>>> import numpy as np
>>> from numpy import linalg as LA
>>> np.set_printoptions(precision=2, suppress=True, linewidth=160)
>>> def tidy(a):
...     return np.round(a, 2) + 0
... 
>>> A = np.loadtxt("mat.csv", delimiter=",")
>>> print(A)
[[ 0. -1.  0. -2.  1.]
 [ 1.  0. -1.  1. -1.]
 [ 0.  1.  0.  1. -1.]
 [ 2. -1. -1.  0. -1.]
 [-1.  1.  1.  1.  0.]]
>>> G = A.T @ A
>>> print(G)
[[ 6. -3. -4.  0. -3.]
 [-3.  4.  2.  4. -1.]
 [-4.  2.  3.  0.  2.]
 [ 0.  4.  0.  7. -4.]
 [-3. -1.  2. -4.  4.]]
>>> np.trace(G), (A ** 2).sum()
(np.float64(24.0), np.float64(24.0))
>>> (A @ A.T).shape
(5, 5)
>>> np.diag(G)
array([6., 4., 3., 7., 4.])
>>> print(tidy(LA.svd(A, compute_uv=False) ** 2))
[11.74 11.74  0.26  0.26  0.  ]
>>> x0 = np.array([-2, -2, 1, -2, 0])
>>> tidy(LA.svd(A, compute_uv=False))
array([3.43, 3.43, 0.51, 0.51, 0.  ])
>>> Q = LA.solve(np.eye(5) - A, np.eye(5) + A)
>>> tidy(Q @ Q.T)
array([[1., 0., 0., 0., 0.],
       [0., 1., 0., 0., 0.],
       [0., 0., 1., 0., 0.],
       [0., 0., 0., 1., 0.],
       [0., 0., 0., 0., 1.]])
>>> print(tidy(LA.det(Q)))
1.0
>>> W0 = np.loadtxt("w.csv", delimiter=",")
>>> W0
array([[ 19.,  10.,   3.,   3.,  -6.,  13.],
       [ 10.,  10.,   6.,   6.,  -9.,   4.],
       [  3.,   6.,   5.,   3.,  -5.,  -1.],
       [  3.,   6.,   3.,  11., -12.,   1.],
       [ -6.,  -9.,  -5., -12.,  14.,  -2.],
       [ 13.,   4.,  -1.,   1.,  -2.,  11.]])
>>> rk = LA.matrix_rank(W0)
>>> rk
np.int64(3)
>>> ns = LA.svd(W0)[2][rk:].T
>>> np.allclose(W0 @ ns, 0)
True
>>> [int(LA.matrix_rank(W0[:, :j + 1])) for j in range(6)]
[1, 2, 3, 3, 3, 3]
>>> [int(LA.matrix_rank(np.delete(W0, i, axis=0))) for i in range(6)]
[3, 3, 3, 3, 3, 3]
>>> tidy(W0 @ ns)
array([[0., 0., 0.],
       [0., 0., 0.],
       [0., 0., 0.],
       [0., 0., 0.],
       [0., 0., 0.],
       [0., 0., 0.]])
>>> F = np.load("out10.npy")
>>> print(tidy(F))
[[ 0.98 -0.13 -0.05 -0.09 -0.02 -0.09]
 [-0.13  0.11 -0.38 -0.64 -0.13 -0.64]
 [-0.05 -0.38  0.84 -0.27 -0.05 -0.27]
 [-0.09 -0.64 -0.27  0.55 -0.09 -0.45]
 [-0.02 -0.13 -0.05 -0.09  0.98 -0.09]
 [-0.09 -0.64 -0.27 -0.45 -0.09  0.55]]
>>> # symmetric
>>> rng = np.random.default_rng(796)
>>> other = F + rng.integers(-2, 3, (6, 1)) @ rng.integers(-2, 3, (1, 6))
>>> tidy(other)
array([[ 2.98,  0.87, -2.05, -1.09, -2.02,  0.91],
       [-0.13,  0.11, -0.38, -0.64, -0.13, -0.64],
       [-2.05, -1.38,  2.84,  0.73,  1.95, -1.27],
       [ 1.91,  0.36, -2.27, -0.45, -2.09,  0.55],
       [ 1.98,  0.87, -2.05, -1.09, -1.02,  0.91],
       [ 3.91,  1.36, -4.27, -2.45, -4.09,  2.55]])
>>> print(tidy(LA.svd(other - F, compute_uv=False)))
[10.95  0.    0.    0.    0.    0.  ]
>>> tidy(other - F)
array([[ 2.,  1., -2., -1., -2.,  1.],
       [ 0.,  0.,  0.,  0.,  0.,  0.],
       [-2., -1.,  2.,  1.,  2., -1.],
       [ 2.,  1., -2., -1., -2.,  1.],
       [ 2.,  1., -2., -1., -2.,  1.],
       [ 4.,  2., -4., -2., -4.,  2.]])
>>> x0 = np.array([-1, 2, 0, 1, -1, -2])
>>> h1 = np.maximum(other @ x0, 0)
>>> tidy(np.tanh(other @ x0))
array([-0.97,  0.8 ,  0.55, -0.56, -0.97, -1.  ])
>>> tidy(other * (h1 > 1e-9)[:, None])
array([[ 0.  ,  0.  ,  0.  ,  0.  ,  0.  ,  0.  ],
       [-0.13,  0.11, -0.38, -0.64, -0.13, -0.64],
       [-2.05, -1.38,  2.84,  0.73,  1.95, -1.27],
       [ 0.  ,  0.  ,  0.  ,  0.  ,  0.  ,  0.  ],
       [ 0.  ,  0.  ,  0.  ,  0.  ,  0.  ,  0.  ],
       [ 0.  ,  0.  ,  0.  ,  0.  ,  0.  ,  0.  ]])
>>> np.flatnonzero(h1 > 1e-9)
array([1, 2])
>>> r0 = np.array([-1, 2, -2])
>>> np.polyval(r0, W0[2])
array([ -5., -26., -17.,  -5., -37.,  -5.])
>>> np.correlate(W0[2], W0[1], "full")
array([ 12.,  -3., -16.,  21.,  49., 179., 107.,  44., -26., -60., -10.])
>>> np.cross(W0[2, :3], W0[1, :3])
array([-14.,  32., -30.])
>>> m1 = np.load("arr.npy")
>>> m1
array([[-2.,  0., -3.,  0.,  0., -3.,  0.],
       [ 0., -2.,  0., -3., -3.,  0., -3.],
       [-3.,  0., -2.,  0.,  0., -3.,  0.],
       [ 0., -3.,  0., -2., -3.,  0., -3.],
       [ 0., -3.,  0., -3., -2.,  0., -3.],
       [-3.,  0., -3.,  0.,  0., -2.,  0.],
       [ 0., -3.,  0., -3., -3.,  0., -2.]])
>>> # 2 groups of indices that never mix
>>> r0, r1 = m1[5], m1[1]
>>> r0 @ r0
np.float64(22.0)
>>> p = (r0 @ r1) / (r0 @ r0) * r0
>>> tidy(LA.norm(r0 + r1) ** 2 + LA.norm(r0 - r1) ** 2)
np.float64(106.0)
>>> (r1 - p) @ r0
np.float64(0.0)
>>> print(np.outer(r0, r1))
[[-0.  6. -0.  9.  9. -0.  9.]
 [ 0. -0.  0. -0. -0.  0. -0.]
 [-0.  6. -0.  9.  9. -0.  9.]
 [ 0. -0.  0. -0. -0.  0. -0.]
 [ 0. -0.  0. -0. -0.  0. -0.]
 [-0.  4. -0.  6.  6. -0.  6.]
 [ 0. -0.  0. -0. -0.  0. -0.]]
